$ python -q
>>> import numpy as np
>>> np.set_printoptions(suppress=True, linewidth=100)
>>> E = np.load("x.npy")
>>> print(E.round(1))
[[-0.2 -2.5  1.1  0.5]
 [ 1.3  2.6 -0.3  0.3]
 [ 1.5  1.2  0.5  0.8]
 [-1.   0.2 -0.8 -0.8]]
>>> print([round(float(x), 1) for x in np.linalg.svd(E, compute_uv=False)[:3]])
[4.1, 2.4, 0.0]
>>> print(np.linalg.matrix_rank(E, rtol=0.1))
2
>>> print(np.linalg.cond(E) > 100)
True
>>> other = E / np.sqrt((E ** 2).mean(axis=1, keepdims=True))
>>> print(np.round(np.linalg.norm(other, axis=1), 1))
[2. 2. 2. 2.]
>>> print(np.linalg.matrix_rank(other) == np.linalg.matrix_rank(E))
True
>>> print(np.round(E.reshape(-1, 2), 1))
[[-0.2 -2.5]
 [ 1.1  0.5]
 [ 1.3  2.6]
 [-0.3  0.3]
 [ 1.5  1.2]
 [ 0.5  0.8]
 [-1.   0.2]
 [-0.8 -0.8]]
>>> blk = E.reshape(4, 2, -1)
>>> print(np.round(np.swapaxes(blk, 1, 2)[1], 1))
[[ 1.3 -0.3]
 [ 2.6  0.3]]
>>> print(blk[:, 0].round(1))
[[-0.2 -2.5]
 [ 1.3  2.6]
 [ 1.5  1.2]
 [-1.   0.2]]
>>> r = np.linalg.matrix_rank(E)
>>> print(r)
2
>>> ns = np.linalg.svd(E)[2][r:].T
>>> print(np.round(ns @ ns.T, 1) + 0)
[[ 0.5 -0.2 -0.3 -0.3]
 [-0.2  0.1  0.3  0. ]
 [-0.3  0.3  0.7 -0.3]
 [-0.3  0.  -0.3  0.7]]
>>> print(np.linalg.matrix_rank(E.T @ E), np.linalg.matrix_rank(E @ E.T))
2 2
>>> print(np.round(E @ ns, 1) + 0)
[[0. 0.]
 [0. 0.]
 [0. 0.]
 [0. 0.]]
>>> print([int(np.linalg.matrix_rank(np.delete(E, i, axis=0))) for i in range(4)])
[2, 2, 2, 2]
>>> print([int(np.linalg.matrix_rank(E[:, :j + 1])) for j in range(4)])
[1, 2, 2, 2]
>>> Uu, sig, vt = np.linalg.svd(E, full_matrices=False)
>>> print(np.round(np.sqrt((sig ** 2).sum()), 1), round(np.linalg.norm(E), 1))
4.8 4.8
>>> print(np.allclose(Uu * sig @ vt, E))
True
>>> print(np.round(sig / sig[0], 1) + 0)
[1.  0.6 0.  0. ]
>>> print(np.round(Uu.T @ E @ vt.T, 1) + 0)
[[4.1 0.  0.  0. ]
 [0.  2.4 0.  0. ]
 [0.  0.  0.  0. ]
 [0.  0.  0.  0. ]]
>>> print(Uu.shape, sig.shape, vt.shape)
(4, 4) (4,) (4, 4)
>>> print(sig.round(1) + 0)
[4.1 2.4 0.  0. ]
>>> print(np.round(Uu.T @ Uu, 1) + 0)
[[1. 0. 0. 0.]
 [0. 1. 0. 0.]
 [0. 0. 1. 0.]
 [0. 0. 0. 1.]]
>>> J = np.load("dump.npy")
>>> print(J)
[[4. 1. 0. 0.]
 [0. 4. 1. 0.]
 [0. 0. 4. 1.]
 [0. 0. 0. 4.]]
>>> print(np.round(np.linalg.norm(J, axis=1), 1))
[4.1 4.1 4.1 4. ]
>>> print(np.linalg.norm(J, axis=1).argmax())
0
>>> print(np.round(np.linalg.norm(J, "nuc"), 1))
16.2
>>> other = np.linalg.invert(J)
Traceback (most recent call last):
  File "<python-input-35>", line 1, in <module>
    other = np.linalg.invert(J)
            ^^^^^^^^^^^^^^^^
AttributeError: module 'numpy.linalg' has no attribute 'invert'
>>> other = np.linalg.inv(J)
>>> print(round(float(np.linalg.cond(J)), 1))
1.5
>>> print(J @ other)
[[1. 0. 0. 0.]
 [0. 1. 0. 0.]
 [0. 0. 1. 0.]
 [0. 0. 0. 1.]]
>>> print(np.round(np.linalg.slogdet(J)[0], 1))
1.0
>>> print(np.prod(np.diag(J)), round(np.linalg.det(J), 1))
256.0 256.0
>>> print(np.linalg.matrix_rank(J - J[0, 0] * np.eye(4)))
3
>>> A = np.load("sample11.npy")
>>> print(A.round(1) + 0)
[[ 0.1  0.3 -0.2  0. ]
 [ 0.3  0.6 -0.4  0.1]
 [-0.2 -0.4  0.3  0. ]
 [ 0.   0.1  0.   0. ]]
>>> Uu, sig, vt = np.linalg.svd(A)
>>> print(np.argmax(sig[:-1] / (sig[1:] + 1e-6)) + 1)
1
>>> other = Uu[:, :1] @ np.diag(sig[:1]) @ vt[:1]
>>> print(round(float(np.linalg.norm(A - other) / np.linalg.norm(A)), 1))
0.0
>>> print(round(float(np.linalg.norm(A - other, 2)), 1), round(sig[1], 1))
0.0 0.0
>>> print(np.linalg.matrix_rank(other))
1
>>> x0 = np.array([2, 1, 2, 2])
>>> print(round(float((x0 - A @ x0) @ (A @ x0)), 1))
0.0
>>> print(np.round(np.eye(4) - A, 1) + 0)
[[ 0.9 -0.3  0.2  0. ]
 [-0.3  0.4  0.4 -0.1]
 [ 0.2  0.4  0.7  0. ]
 [ 0.  -0.1  0.   1. ]]
>>> print(np.round(A @ A @ x0, 1) + 0)
[ 0.2  0.4 -0.3  0. ]
>>> print(np.trace(A))
1.0
>>> print(np.argsort(-np.linalg.norm(A, axis=0).round(6), kind="stable")[:3])
[1 2 0]
>>> print([round(float(x), 1) for x in np.linalg.svd(A, compute_uv=False)[:3]])
[1.0, 0.0, 0.0]
>>> print(np.round((E + E.T) / 2, 1) + 0)
[[-0.2 -0.6  1.3 -0.2]
 [-0.6  2.6  0.4  0.3]
 [ 1.3  0.4  0.5  0. ]
 [-0.2  0.3  0.  -0.8]]
>>> print(np.allclose(E, E.T))
False
>>> print(round(float(np.abs(np.linalg.eigvals(E)).max()), 1))
1.2
>>> print(np.round(np.sort(np.abs(np.linalg.eigvals(E))), 1) + 0)
[0.  0.  1.2 1.2]
>>> rng = np.random.default_rng(3348)
>>> other = A + rng.integers(-2, 3, (4, 1)) @ rng.integers(-2, 3, (1, 4))
>>> print(other.round(1))
[[-3.9 -1.7 -2.2 -2. ]
 [ 0.3  0.6 -0.4  0.1]
 [-2.2 -1.4 -0.7 -1. ]
 [-4.  -1.9 -2.  -2. ]]
>>> print(np.linalg.matrix_rank(other - A, tol=1e-8))
1
>>> arr = np.loadtxt("test9.csv", delimiter=",")
>>> print(arr.round(1) + 0)
[[-0.1  3.6  3.5]
 [-1.   2.4  4.3]
 [ 1.5  4.7  1.1]
 [ 2.1  0.  -4.5]
 [ 1.6 -1.1 -4.6]
 [-1.2 -4.6 -1.5]
 [ 0.1 -3.6 -3.5]
 [ 0.1  3.8  3.3]
 [ 2.5  1.8 -3.9]
 [-1.9 -4.6  0. ]
 [-2.2 -0.6  4.4]
 [-2.6 -2.2  3.7]
 [-2.1 -0.2  4.5]
 [-2.1  0.   4.5]
 [ 1.7  4.7  0.6]
 [-1.5  1.3  4.6]
 [ 1.4 -1.6 -4.5]
 [-1.7 -4.7 -0.5]
 [-2.3 -4.2  1.2]
 [-0.2  3.4  3.6]
 [ 0.3 -3.4 -3.7]
 [-2.3 -4.3  1.1]
 [ 1.6  4.7  0.7]
 [ 0.3 -3.3 -3.7]]
>>> print(np.linalg.cond(arr) > 100)
True
>>> print(np.round(np.linalg.norm(arr, 2) / np.linalg.norm(arr), 1))
0.8
